$ python3 -q
>>> import numpy as np
>>> np.set_printoptions(precision=1, suppress=True, linewidth=120)
>>> A2 = np.array([[-2], [-4], [-5]])
>>> Z = np.array([[2, -3, -2, 3]])
>>> W0 = A2 @ Z
>>> print(W0)
[[ -4   6   4  -6]
 [ -8  12   8 -12]
 [-10  15  10 -15]]
>>> left, sig, Vh = np.linalg.svd(W0)
>>> vecs = Vh[:(sig > 1e-8).sum()]
>>> rng = np.random.default_rng(204)
>>> x = W0[2] + -2 * W0[1] + rng.integers(2) * np.eye(4)[3]
>>> print(x)
[ 6. -9. -6. 10.]
>>> print(np.diag(vecs.T @ vecs))
[0.2 0.3 0.2 0.3]
>>> print(vecs.T @ vecs)
[[ 0.2 -0.2 -0.2  0.2]
 [-0.2  0.3  0.2 -0.3]
 [-0.2  0.2  0.2 -0.2]
 [ 0.2 -0.3 -0.2  0.3]]
>>> arr = np.array([[0, 0, 0], [1, 2, 0], [1, 9, 6]])
>>> print(np.linalg.matrix_rank(arr - arr[0, 0] * np.eye(3)))
2
>>> print(np.linalg.matrix_power(arr - np.diag(np.diag(arr)), 3))
[[0 0 0]
 [0 0 0]
 [0 0 0]]
>>> def softmax(z):
...     e = np.exp(z - z.max(axis=-1, keepdims=True))
...     return e / e.sum(axis=-1, keepdims=True)
... 
>>> print(softmax(10 * arr[0]))
[0.3 0.3 0.3]
>>> S = arr @ arr.T / np.sqrt(3)
>>> print(np.round(softmax(S), 1) + 0)
[[0.3 0.3 0.3]
 [0.  0.  1. ]
 [0.  0.  1. ]]
>>> print(softmax(S).round(6).argmax(axis=1))
[0 2 2]
>>> print(np.linalg.matrix_rank(arr, rtol=0.1))
2
>>> print(round(float(np.linalg.norm(arr, 2) / np.linalg.norm(arr)), 1))
1.0
>>> left, sig, Vh = np.linalg.svd(arr)
>>> print(np.argmax(sig[:-1] / (sig[1:] + 1e-6)) + 1)
2
>>> print(sig.round(1) + 0)
[11.   1.4  0. ]
>>> A2 = left[:, :2] @ np.diag(sig[:2]) @ Vh[:2]
>>> print(np.linalg.matrix_rank(arr, rtol=0.05))
2
>>> print(np.round(np.abs(arr - A2).max(), 1))
0.0
>>> print(round(float(np.linalg.norm(arr - A2, 2)), 1), round(float(sig[2]), 1))
0.0 0.0
>>> print(A2.round(1) + 0)
[[0. 0. 0.]
 [1. 2. 0.]
 [1. 9. 6.]]
